$ ipython --no-banner

In [1]: import numpy as np

In [2]: np.set_printoptions(precision=2, suppress=True, linewidth=200, legacy="1.25")

In [3]: arr = np.load("a.npy")

In [4]: arr
Out[4]: 
array([[0.67, 0.  , 0.  , 0.33, 0.  ],
       [0.5 , 0.5 , 0.  , 0.  , 0.  ],
       [0.  , 0.  , 0.33, 0.33, 0.33],
       [0.  , 0.5 , 0.  , 0.5 , 0.  ],
       [0.25, 0.  , 0.  , 0.25, 0.5 ]])

In [5]: x = np.array([1, -2, 1, 1, -1])

In [6]: target = arr @ x

In [7]: c, lr = np.zeros(5), 1 / np.linalg.norm(arr, 2) ** 2

In [8]: for i in range(8):
   ...:     c -= lr * arr.T @ (arr @ c - target)
   ...:     if i % 2 == 0: print(i, round(np.linalg.norm(arr @ c - target), 2))
   ...: 
0 0.97
2 0.66
4 0.5
6 0.39

In [9]: print(c)
[ 0.88 -1.6   0.38  0.59 -0.3 ]

In [10]: round(np.linalg.cond(arr), 2)
Out[10]: 4.47

In [11]: arr @ np.ones(5)
Out[11]: array([1., 1., 1., 1., 1.])

In [12]: print(np.sort(np.abs(np.linalg.eigvals(arr)))[::-1])
[1.   0.5  0.5  0.5  0.33]

In [13]: np.round(np.linalg.matrix_power(arr, 100), 2) + 0
Out[13]: 
array([[0.43, 0.29, 0.  , 0.29, 0.  ],
       [0.43, 0.29, 0.  , 0.29, 0.  ],
       [0.43, 0.29, 0.  , 0.29, 0.  ],
       [0.43, 0.29, 0.  , 0.29, 0.  ],
       [0.43, 0.29, 0.  , 0.29, 0.  ]])

In [14]: np.linalg.matrix_power(arr, 2)
Out[14]: 
array([[0.44, 0.17, 0.  , 0.39, 0.  ],
       [0.58, 0.25, 0.  , 0.17, 0.  ],
       [0.08, 0.17, 0.11, 0.36, 0.28],
       [0.25, 0.5 , 0.  , 0.25, 0.  ],
       [0.29, 0.12, 0.  , 0.33, 0.25]])

In [15]: print(arr.sum(axis=1))
[1. 1. 1. 1. 1.]

In [16]: p = np.eye(5)[4]

In [17]: for _ in range(5):
    ...:     p = p @ arr
    ...:     print(p.round(2))
    ...: 
[0.25 0.   0.   0.25 0.5 ]
[0.29 0.12 0.   0.33 0.25]
[0.32 0.23 0.   0.33 0.12]
[0.36 0.28 0.   0.3  0.06]
[0.39 0.29 0.   0.29 0.03]
